$ python3 -q
>>> import numpy as np
>>> from numpy import linalg as LA
>>> np.set_printoptions(precision=4, suppress=True, linewidth=120, floatmode="fixed")
>>> def rd(a):
...     return np.round(a, 4) + 0
... 
>>> J = np.tril(np.array([[2, 0, 3, 2, 3, 0, 2, 1, 1, 0, 2],
...     [0, 0, 1, 3, 1, 2, 0, 3, 3, 3, 1],
...     [3, 2, 3, 0, 1, 2, 2, 1, 2, 0, 3],
...     [2, 3, 2, 3, 0, 0, 3, 1, 1, 3, 2],
...     [0, 2, 3, 2, 3, 3, 2, 1, 1, 1, 2],
...     [2, 1, 0, 2, 3, 0, 1, 3, 0, 2, 2],
...     [1, 2, 0, 2, 2, 2, 3, 0, 1, 1, 0],
...     [3, 3, 3, 3, 1, 2, 2, 0, 2, 1, 1],
...     [1, 1, 2, 0, 2, 2, 0, 1, 0, 0, 3],
...     [3, 2, 0, 2, 2, 3, 3, 0, 0, 1, 0],
...     [0, 0, 0, 2, 2, 2, 2, 3, 3, 0, 3]]), -1) + np.eye(11, dtype=int)
>>> J
array([[1, 0, 0, 0, 0, 0, 0, 0, 0, 0, 0],
       [0, 1, 0, 0, 0, 0, 0, 0, 0, 0, 0],
       [3, 2, 1, 0, 0, 0, 0, 0, 0, 0, 0],
       [2, 3, 2, 1, 0, 0, 0, 0, 0, 0, 0],
       [0, 2, 3, 2, 1, 0, 0, 0, 0, 0, 0],
       [2, 1, 0, 2, 3, 1, 0, 0, 0, 0, 0],
       [1, 2, 0, 2, 2, 2, 1, 0, 0, 0, 0],
       [3, 3, 3, 3, 1, 2, 2, 1, 0, 0, 0],
       [1, 1, 2, 0, 2, 2, 0, 1, 1, 0, 0],
       [3, 2, 0, 2, 2, 3, 3, 0, 0, 1, 0],
       [0, 0, 0, 2, 2, 2, 2, 3, 3, 0, 1]])
>>> # triangular
>>> J @ J
array([[ 1,  0,  0,  0,  0,  0,  0,  0,  0,  0,  0],
       [ 0,  1,  0,  0,  0,  0,  0,  0,  0,  0,  0],
       [ 6,  4,  1,  0,  0,  0,  0,  0,  0,  0,  0],
       [10, 10,  4,  1,  0,  0,  0,  0,  0,  0,  0],
       [13, 16, 10,  4,  1,  0,  0,  0,  0,  0,  0],
       [ 8, 14, 13, 10,  6,  1,  0,  0,  0,  0,  0],
       [10, 16, 10, 12, 10,  4,  1,  0,  0,  0,  0],
       [27, 29, 15, 16, 12,  8,  4,  1,  0,  0,  0],
       [15, 15, 13, 11, 11,  6,  2,  2,  1,  0,  0],
       [19, 23, 10, 20, 19, 12,  6,  0,  0,  1,  0],
       [22, 28, 25, 25, 23, 20, 10,  9,  6,  0,  1]])
>>> Y = np.array([[2, 2, 0],
...     [2, 2, 2],
...     [1, 2, 2],
...     [2, 0, 0],
...     [1, 0, 2],
...     [2, 0, 2],
...     [1, 1, 0],
...     [1, 1, 0],
...     [2, 2, 1],
...     [0, 0, 1],
...     [2, 1, 2]])
>>> np.einsum("ij,ij->i", J, J)
array([ 1,  1, 14, 18, 18, 19, 18, 46, 16, 40, 35])
>>> Y.T @ J.T
array([[ 2,  2, 11, 14, 12, 15, 17, 29, 15, 25, 23],
       [ 2,  2, 12, 14, 10,  6,  7, 21, 11, 13, 12],
       [ 0,  2,  6, 10, 12, 10, 12, 18, 15, 15, 13]])
>>> LA.matrix_rank(np.vstack([J, Y.T]))
np.int64(11)
>>> np.einsum("ik,kj->ji", J, Y)
array([[ 2,  2, 11, 14, 12, 15, 17, 29, 15, 25, 23],
       [ 2,  2, 12, 14, 10,  6,  7, 21, 11, 13, 12],
       [ 0,  2,  6, 10, 12, 10, 12, 18, 15, 15, 13]])
>>> F = np.loadtxt("mat.csv", delimiter=",")
>>> F
array([[0.0000, 0.0000, 0.0000, 0.0000, 0.0000, 0.0000, 0.0000, 1.0000, 0.0000, 0.0000, 0.0000, 0.0000, 0.0000],
       [0.0000, 0.0000, 0.0000, 0.0000, 0.0000, 0.0000, 1.0000, 0.0000, 0.0000, 0.0000, 0.0000, 0.0000, 0.0000],
       [0.0000, 0.0000, 0.0000, 0.0000, 0.0000, 0.0000, 0.0000, 0.0000, 0.0000, 0.0000, 0.0000, 1.0000, 0.0000],
       [0.0000, 1.0000, 0.0000, 0.0000, 0.0000, 0.0000, 0.0000, 0.0000, 0.0000, 0.0000, 0.0000, 0.0000, 0.0000],
       [0.0000, 0.0000, 1.0000, 0.0000, 0.0000, 0.0000, 0.0000, 0.0000, 0.0000, 0.0000, 0.0000, 0.0000, 0.0000],
       [0.0000, 0.0000, 0.0000, 0.0000, 0.0000, 0.0000, 0.0000, 0.0000, 1.0000, 0.0000, 0.0000, 0.0000, 0.0000],
       [0.0000, 0.0000, 0.0000, 0.0000, 0.0000, 1.0000, 0.0000, 0.0000, 0.0000, 0.0000, 0.0000, 0.0000, 0.0000],
       [0.0000, 0.0000, 0.0000, 0.0000, 0.0000, 0.0000, 0.0000, 0.0000, 0.0000, 1.0000, 0.0000, 0.0000, 0.0000],
       [0.0000, 0.0000, 0.0000, 1.0000, 0.0000, 0.0000, 0.0000, 0.0000, 0.0000, 0.0000, 0.0000, 0.0000, 0.0000],
       [0.0000, 0.0000, 0.0000, 0.0000, 0.0000, 0.0000, 0.0000, 0.0000, 0.0000, 0.0000, 1.0000, 0.0000, 0.0000],
       [0.0000, 0.0000, 0.0000, 0.0000, 1.0000, 0.0000, 0.0000, 0.0000, 0.0000, 0.0000, 0.0000, 0.0000, 0.0000],
       [1.0000, 0.0000, 0.0000, 0.0000, 0.0000, 0.0000, 0.0000, 0.0000, 0.0000, 0.0000, 0.0000, 0.0000, 0.0000],
       [0.0000, 0.0000, 0.0000, 0.0000, 0.0000, 0.0000, 0.0000, 0.0000, 0.0000, 0.0000, 0.0000, 0.0000, 1.0000]])
>>> Uu, sig, vt = LA.svd(F, full_matrices=False)
>>> rd(np.sqrt((sig ** 2).sum())), rd(LA.norm(F))
(np.float64(3.6056), np.float64(3.6056))
>>> sig
array([1.0000, 1.0000, 1.0000, 1.0000, 1.0000, 1.0000, 1.0000, 1.0000, 1.0000, 1.0000, 1.0000, 1.0000, 1.0000])
>>> Uu.shape, sig.shape, vt.shape
((13, 13), (13,), (13, 13))
>>> rd(np.cumsum(sig ** 2) / np.sum(sig ** 2))
array([0.0769, 0.1538, 0.2308, 0.3077, 0.3846, 0.4615, 0.5385, 0.6154, 0.6923, 0.7692, 0.8462, 0.9231, 1.0000])
>>> (sig > 1e-8).sum()
np.int64(13)
